$ python3 -q
>>> import numpy as np
>>> np.set_printoptions(suppress=True, linewidth=100)
>>> E = np.load("mat.npy")
>>> E
array([[0, 0, 0, 0, 0, 0],
       [0, 0, 1, 1, 1, 0],
       [0, 1, 0, 1, 1, 0],
       [0, 1, 1, 0, 0, 1],
       [0, 1, 1, 0, 0, 1],
       [0, 0, 0, 1, 1, 0]])
>>> # looks like rank 4
>>> w, V = np.linalg.eigh(E)
>>> x = np.array([0, 3, 1, -1, 3, 2])
>>> np.round(V * np.abs(w) @ V.T, 2)
array([[ 0.  ,  0.  ,  0.  ,  0.  ,  0.  ,  0.  ],
       [ 0.  ,  1.47,  0.47,  0.25,  0.25,  0.69],
       [ 0.  ,  0.47,  1.47,  0.25,  0.25,  0.69],
       [ 0.  ,  0.25,  0.25,  1.2 ,  1.2 , -0.1 ],
       [ 0.  ,  0.25,  0.25,  1.2 ,  1.2 , -0.1 ],
       [ 0.  ,  0.69,  0.69, -0.1 , -0.1 ,  1.01]])
>>> np.argwhere(np.triu(E))
array([[1, 2],
       [1, 3],
       [1, 4],
       [2, 3],
       [2, 4],
       [3, 5],
       [4, 5]])
>>> low = np.diag(E.sum(axis=1)) - E
>>> np.round(np.linalg.eigvalsh(low), 2) + 0
array([0., 0., 2., 3., 4., 5.])
>>> np.linalg.matrix_rank(low)
np.int64(4)
>>> t3 = np.stack([E, 3 * E, E[::-1]])
>>> np.linalg.matrix_rank(t3.reshape(3, -1))
np.int64(2)
>>> t3.sum(axis=0)
array([[0, 0, 0, 1, 1, 0],
       [0, 1, 5, 4, 4, 1],
       [0, 5, 1, 4, 4, 1],
       [0, 5, 4, 1, 1, 4],
       [0, 4, 5, 1, 1, 4],
       [0, 0, 0, 4, 4, 0]])
>>> t3.shape
(3, 6, 6)
>>> gram = E.T @ E
>>> np.allclose(gram, gram.T)
True
>>> (E @ E.T).shape
(6, 6)
>>> np.round(np.linalg.eigvalsh(gram)[::-1], 2) + 0
array([8.16, 4.74, 1.  , 0.1 , 0.  , 0.  ])
>>> x = np.array([1, 2, 2, 0, 0, 2])
>>> a = np.maximum(E @ x, 0)
>>> np.maximum(E @ x, 0) - np.maximum(-E @ x, 0)
array([0, 2, 2, 6, 6, 0])
>>> np.round(np.tanh(E @ x), 2)
array([0.  , 0.96, 0.96, 1.  , 1.  , 0.  ])
>>> np.maximum(E @ (3 * x), 0)
array([ 0,  6,  6, 18, 18,  0])
>>> E.T @ a
array([ 0, 14, 14,  4,  4, 12])
>>> A = np.array([[3.03, 1.95, 2.13],
...     [3.05, 1.99, 1.94],
...     [3.03, 2.04, 2.01],
...     [2.97, 2.04, 1.99],
...     [2.93, 2.04, 1.95],
...     [3.02, 1.94, 1.99],
...     [2.04, 1.99, 2.04],
...     [1.94, 2.0, 1.98],
...     [2.03, 1.95, 1.99],
...     [1.98, 2.05, 2.02],
...     [1.97, 1.96, 1.96],
...     [2.04, 1.99, 2.02],
...     [1.95, -0.08, -0.09],
...     [2.0, -0.02, -0.02],
...     [1.9, 0.07, 0.03],
...     [1.99, -0.06, 0.08],
...     [2.0, 0.06, -0.06],
...     [2.0, -0.08, 0.09]])
>>> A
array([[ 3.03,  1.95,  2.13],
       [ 3.05,  1.99,  1.94],
       [ 3.03,  2.04,  2.01],
       [ 2.97,  2.04,  1.99],
       [ 2.93,  2.04,  1.95],
       [ 3.02,  1.94,  1.99],
       [ 2.04,  1.99,  2.04],
       [ 1.94,  2.  ,  1.98],
       [ 2.03,  1.95,  1.99],
       [ 1.98,  2.05,  2.02],
       [ 1.97,  1.96,  1.96],
       [ 2.04,  1.99,  2.02],
       [ 1.95, -0.08, -0.09],
       [ 2.  , -0.02, -0.02],
       [ 1.9 ,  0.07,  0.03],
       [ 1.99, -0.06,  0.08],
       [ 2.  ,  0.06, -0.06],
       [ 2.  , -0.08,  0.09]])
>>> cen = A - A.mean(axis=0)
>>> V = np.linalg.svd(cen)[2][:2]
>>> out = cen - cen @ V.T @ V
>>> np.round(np.linalg.norm(out) / np.linalg.norm(cen), 2)
np.float64(0.04)
>>> np.linalg.norm(out, axis=1).round(6).argmax()
np.int64(0)
>>> np.round(np.cov(cen @ V.T, rowvar=False), 2) + 0
array([[1.97, 0.  ],
       [0.  , 0.17]])
>>> np.round(out.std(axis=0), 2) + 0
array([0.  , 0.04, 0.04])
>>> np.round(np.diag(V.T @ V), 2)
array([1. , 0.5, 0.5])
>>> np.round((cen @ V.T).std(axis=0), 2)
array([1.36, 0.4 ])
>>> t3 = np.stack([A, 5 * A, A[::-1]])
>>> np.linalg.matrix_rank(t3)
array([3, 3, 3])
>>> np.linalg.matrix_rank(t3.reshape(3, -1))
np.int64(2)
>>> np.round(np.einsum("bij,cij->bc", t3, t3), 2)
array([[ 197.51,  987.55,  142.7 ],
       [ 987.55, 4937.76,  713.49],
       [ 142.7 ,  713.49,  197.51]])
>>> round(np.linalg.norm(A[12] - A[7]), 2)
np.float64(2.93)
>>> round(A[12] @ A[7], 2)
np.float64(3.44)
>>> np.round(np.linalg.norm(A, 1), 2), round(float(np.linalg.norm(A, np.inf)), 2)
(np.float64(41.87), 7.11)
>>> np.round(np.linalg.norm(A, axis=1), 2)
array([4.19, 4.13, 4.17, 4.12, 4.07, 4.1 , 3.5 , 3.42, 3.45, 3.49, 3.4 , 3.49, 1.95, 2.  , 1.9 ,
       1.99, 2.  , 2.  ])
>>> M = np.loadtxt("w.csv", delimiter=",")
>>> M
array([[ 0.1 , -2.72, -1.27, -0.06],
       [-0.92, -2.43, -0.97,  1.15],
       [ 2.55, -0.59,  0.38,  1.41],
       [-0.34,  1.07, -2.75, -0.43],
       [ 2.32, -1.49,  0.06,  1.18],
       [-1.9 , -0.13, -2.32, -0.05],
       [ 1.12, -1.93, -0.8 , -1.84],
       [ 1.61,  2.48,  0.37,  0.36],
       [ 1.21, -0.36,  2.49, -1.09],
       [ 2.65,  0.26,  1.38, -0.01],
       [ 1.88, -0.04,  0.87,  2.17],
       [ 0.15,  0.22, -2.52, -1.61],
       [-1.22,  1.9 ,  1.74,  0.93],
       [ 0.31,  1.57, -0.31,  2.52],
       [-2.5 ,  0.52,  1.57,  0.18],
       [-0.41, -1.38,  2.62, -0.17],
       [-1.  ,  0.13,  1.6 , -2.33],
       [ 0.7 , -1.66,  2.39, -0.15],
       [ 0.47, -0.91, -2.65, -0.97],
       [-0.3 ,  2.1 ,  1.13, -1.79],
       [-0.68,  1.52,  1.3 , -2.13],
       [-2.66,  1.06,  0.47, -0.75],
       [ 0.77, -1.14, -1.41,  2.27],
       [ 0.36, -0.21,  1.35,  2.64],
       [ 0.98,  1.41,  2.4 ,  0.54],
       [-1.57, -0.05, -0.66,  2.47],
       [ 0.22,  0.61, -2.52, -1.5 ]])
>>> r = np.linalg.matrix_rank(E)
>>> r
np.int64(4)
>>> null = np.linalg.svd(E)[2][r:].T
>>> [int(np.linalg.matrix_rank(E[:, :j + 1])) for j in range(6)]
[0, 1, 2, 3, 3, 4]
>>> np.round(E @ null, 2) + 0
array([[0., 0.],
       [0., 0.],
       [0., 0.],
       [0., 0.],
       [0., 0.],
       [0., 0.]])
>>> null.shape
(6, 2)
>>> [int(np.linalg.matrix_rank(E[:i])) for i in range(1, len(E) + 1)]
[0, 1, 2, 3, 3, 4]
>>> [int(np.linalg.matrix_rank(np.delete(E, i, axis=0))) for i in range(6)]
[4, 3, 3, 4, 4, 3]
>>> W0 = np.array([[5.0, -1.0, 2.0], [-1.0, 5.0, -2.0], [2.0, -2.0, 8.0]])
>>> # symmetric
>>> np.round(np.linalg.det(W0), 2)
np.float64(160.0)
>>> np.allclose(W0, W0.T)
True
>>> np.round(np.linalg.matrix_power(W0, 2), 2)
array([[ 30., -14.,  28.],
       [-14.,  30., -28.],
       [ 28., -28.,  72.]])
>>> W0.inv()
Traceback (most recent call last):
  File "<python-input-60>", line 1, in <module>
    W0.inv()
    ^^^^^^
AttributeError: 'numpy.ndarray' object has no attribute 'inv'
>>> W0 @ W0
array([[ 30., -14.,  28.],
       [-14.,  30., -28.],
       [ 28., -28.,  72.]])
>>> low = np.linalg.cholesky(W0)
>>> np.round(np.diag(low) ** 2, 2)
array([5.  , 4.8 , 6.67])
>>> m1 = np.load("a.npy")
>>> m1
array([[ 0.7, -0.1, -0.6, -1. ,  1.1],
       [-1.2,  0.9,  0.5,  0.7,  0.1],
       [ 1.1,  0.9,  1. , -1. , -1.4],
       [ 2. , -1.6,  0.1,  0.1,  0. ],
       [-1.4, -1. , -0.2, -0.5,  0.2],
       [-2.5,  6.5,  1. , -1.5,  2. ],
       [ 1.1,  1.2,  0.7, -0.2, -1.1],
       [-1. ,  0.7,  0.1, -1.2,  1. ],
       [-0.8,  2. ,  2.5, -0.1, -0.9],
       [ 0.1,  0.5, -0.1, -0.5, -0.1],
       [ 2.2,  0.1,  1.2,  1.7, -1. ],
       [-0.1,  0.1, -0.3,  0.6,  0.8],
       [ 1.6,  0. ,  0.2, -0.9, -0.6],
       [-0.4, -0.5, -0.3,  0.1, -0.7],
       [ 1.1,  0.5,  0. ,  0.3,  2.1],
       [-0.5,  0. , -0.5, -0.3,  0.6],
       [ 0.4,  1.5, -1.1,  0.8,  1.5],
       [-0.2,  1.2, -0.5, -0.3,  0.6],
       [-0.1,  0. ,  0.7, -0.2, -0.4],
       [-1.2, -1.1, -2.2,  1. ,  2.9],
       [ 1.3, -1.5,  2.9,  1.1,  0. ],
       [-0.3,  0.6, -0.5, -0.1, -0.1],
       [ 0.5,  0.8,  0.1,  0.6,  2.1],
       [ 0.9, -0.7, -0.3,  0.5, -0.9],
       [ 0.4,  0.1,  0. , -0.8, -2.1],
       [-1.3, -1.1,  0.6,  0.3, -0.2],
       [-0.2, -0.4,  0.9,  0.5,  0.5],
       [-1.6,  1.5, -0.9, -0.2, -0.7]])
>>> cen = m1 - m1.mean(axis=0)
>>> Uu, s, VT = np.linalg.svd(cen, full_matrices=False)
>>> np.round(cen.mean(axis=0), 2) + 0
array([0., 0., 0., 0., 0.])
>>> np.round(np.abs(VT[-1]), 2)
array([0.06, 0.28, 0.33, 0.83, 0.34])
>>> np.round(s ** 2 / (s ** 2).sum(), 2)
array([0.45, 0.27, 0.14, 0.1 , 0.05])
>>> np.searchsorted(np.cumsum(s ** 2) / (s ** 2).sum(), 0.9) + 1
np.int64(4)
>>> np.round(VT[0] * np.sign(VT[0, np.abs(VT[0]).argmax()]), 2)
array([-0.47,  0.8 , -0.05, -0.2 ,  0.3 ])
>>> F = np.load("arr.npy")
>>> F
array([[5, 1, 0, 5],
       [5, 5, 1, 0],
       [0, 5, 5, 1],
       [1, 0, 5, 5]])
>>> out = np.array([[-5, 5], [2, -4], [-2, 5], [-1, -1]])
>>> np.einsum("ij->j", F)
array([11, 11, 11, 11])
>>> np.einsum("ik,kj->ji", F, out)
array([[-28, -17,  -1, -20],
       [ 16,  10,   4,  25]])
>>> np.linalg.matrix_rank(F @ out)
np.int64(2)
>>> out.T @ F.T
array([[-28, -17,  -1, -20],
       [ 16,  10,   4,  25]])
>>> np.linalg.matrix_rank(np.vstack([F, out.T]))
np.int64(4)
>>> F @ out
array([[-28,  16],
       [-17,  10],
       [ -1,   4],
       [-20,  25]])
>>> np.vstack([F, out.T]).shape
(6, 4)
>>> np.einsum("ij,ij->i", F, F)
array([51, 51, 51, 51])
>>> Uu, s, VT = np.linalg.svd(F, full_matrices=False)
>>> np.round(Uu.T @ Uu, 2) + 0
array([[1., 0., 0., 0.],
       [0., 1., 0., 0.],
       [0., 0., 1., 0.],
       [0., 0., 0., 1.]])
>>> np.abs(Uu[:, 0]).round(6).argmax()
np.int64(0)
>>> np.round(s / s[0], 2)
array([1.  , 0.58, 0.58, 0.09])
>>> np.round(np.abs(VT[0]), 2)
array([0.5, 0.5, 0.5, 0.5])
>>> q, V = np.linalg.qr(F[:, :2])[0], np.linalg.qr(F[:, 2:])[0]
>>> s = np.linalg.svd(q.T @ V, compute_uv=False)
>>> (s > 0.9).sum()
np.int64(1)
>>> hat = np.triu(np.array([[-1, 1, -1, 1], [2, 2, 1, 3], [1, -1, -3, 0], [-2, -1, 1, -3]]), 1) + np.eye(4)
>>> out = hat @ F @ np.linalg.inv(hat)
>>> np.linalg.matrix_rank(out)
np.int64(4)
>>> np.round(np.poly(out), 2)
array([   1.,  -20.,  130., -300., -451.])
>>> rng = np.random.default_rng(8901)
>>> labels = rng.permutation(4)
>>> out = F[:, labels] * rng.choice([-1, 1], 4)
>>> out
array([[ 5,  0,  5,  1],
       [ 5, -1,  0,  5],
       [ 0, -5,  1,  5],
       [ 1, -5,  5,  0]])
>>> Uu, _, VT = np.linalg.svd(F.T @ out)
>>> np.round(Uu @ VT, 2) + 0
array([[ 1.,  0.,  0.,  0.],
       [ 0.,  0.,  0.,  1.],
       [ 0., -1.,  0.,  0.],
       [ 0.,  0.,  1.,  0.]])
>>> K = np.loadtxt("run6.csv", delimiter=",")
>>> K
array([[-2.,  0.,  0.,  0.,  4.,  0.],
       [-4.,  5.,  0.,  0.,  3.,  0.],
       [ 0.,  0.,  2.,  1.,  0.,  5.],
       [ 0.,  0.,  2.,  5.,  0., -1.],
       [-2.,  0.,  0.,  0.,  0.,  0.],
       [ 0.,  0.,  1., -4.,  0.,  2.]])
>>> # 2 blocks once reordered
>>> round(float(np.linalg.det(K)), 2)
-2320.0
>>> np.round(np.sort(np.linalg.eigvals(K).real), 2)
array([-1.79, -1.  , -1.  ,  5.  ,  5.4 ,  5.4 ])
>>> np.flatnonzero(np.linalg.matrix_power((K != 0) + (K.T != 0) + np.eye(6), 6)[4])
array([0, 1, 4])
>>> K @ K
array([[ -4.,   0.,   0.,   0.,  -8.,   0.],
       [-18.,  25.,   0.,   0.,  -1.,   0.],
       [  0.,   0.,  11., -13.,   0.,  19.],
       [  0.,   0.,  13.,  31.,   0.,   3.],
       [  4.,   0.,   0.,   0.,  -8.,   0.],
       [  0.,   0.,  -4., -27.,   0.,  13.]])
>>> out = np.linalg.invert(K)
Traceback (most recent call last):
  File "<python-input-109>", line 1, in <module>
    out = np.linalg.invert(K)
          ^^^^^^^^^^^^^^^^
AttributeError: module 'numpy.linalg' has no attribute 'invert'
>>> out = np.linalg.inv(K)
>>> np.round(np.linalg.inv(out), 2) + 0
array([[-2.,  0.,  0.,  0.,  4.,  0.],
       [-4.,  5.,  0.,  0.,  3.,  0.],
       [ 0.,  0.,  2.,  1.,  0.,  5.],
       [ 0.,  0.,  2.,  5.,  0., -1.],
       [-2.,  0.,  0.,  0.,  0.,  0.],
       [ 0.,  0.,  1., -4.,  0.,  2.]])
>>> (np.abs(out) > 1e-9).astype(int)
array([[0, 0, 0, 0, 1, 0],
       [1, 1, 0, 0, 1, 0],
       [0, 0, 1, 1, 0, 1],
       [0, 0, 1, 1, 0, 1],
       [1, 0, 0, 0, 1, 0],
       [0, 0, 1, 1, 0, 1]])
>>> out.round(2) + 0
array([[ 0.  ,  0.  ,  0.  ,  0.  , -0.5 ,  0.  ],
       [-0.15,  0.2 ,  0.  ,  0.  , -0.25,  0.  ],
       [ 0.  ,  0.  , -0.1 ,  0.38,  0.  ,  0.45],
       [ 0.  ,  0.  ,  0.09,  0.02,  0.  , -0.21],
       [ 0.25,  0.  ,  0.  ,  0.  , -0.25,  0.  ],
       [ 0.  ,  0.  ,  0.22, -0.16,  0.  , -0.14]])
>>> np.round(np.linalg.det(K) * out, 2) + 0
array([[    0.,     0.,     0.,     0.,  1160.,     0.],
       [  348.,  -464.,     0.,     0.,   580.,     0.],
       [    0.,     0.,   240.,  -880.,     0., -1040.],
       [    0.,     0.,  -200.,   -40.,     0.,   480.],
       [ -580.,     0.,     0.,     0.,   580.,     0.],
       [    0.,     0.,  -520.,   360.,     0.,   320.]])
>>> q, R = np.linalg.qr(K)
>>> np.round(q.T @ q, 2) + 0
array([[1., 0., 0., 0., 0., 0.],
       [0., 1., 0., 0., 0., 0.],
       [0., 0., 1., 0., 0., 0.],
       [0., 0., 0., 1., 0., 0.],
       [0., 0., 0., 0., 1., 0.],
       [0., 0., 0., 0., 0., 1.]])
>>> q.shape, R.shape
((6, 6), (6, 6))
>>> q.round(2) + 0
array([[-0.41,  0.58,  0.  ,  0.  , -0.71,  0.  ],
       [-0.82, -0.58,  0.  ,  0.  ,  0.  ,  0.  ],
       [ 0.  ,  0.  , -0.67,  0.13,  0.  , -0.73],
       [ 0.  ,  0.  , -0.67, -0.55,  0.  ,  0.51],
       [-0.41,  0.58,  0.  ,  0.  ,  0.71,  0.  ],
       [ 0.  ,  0.  , -0.33,  0.83,  0.  ,  0.45]])
>>> np.round(np.trace(q @ q.T), 2)
np.float64(6.0)
>>> R.round(2)
array([[ 4.9 , -4.08,  0.  ,  0.  , -4.08,  0.  ],
       [ 0.  , -2.89,  0.  ,  0.  ,  0.58,  0.  ],
       [ 0.  ,  0.  , -3.  , -2.67,  0.  , -3.33],
       [ 0.  ,  0.  ,  0.  , -5.91,  0.  ,  2.86],
       [ 0.  ,  0.  ,  0.  ,  0.  , -2.83,  0.  ],
       [ 0.  ,  0.  ,  0.  ,  0.  ,  0.  , -3.27]])
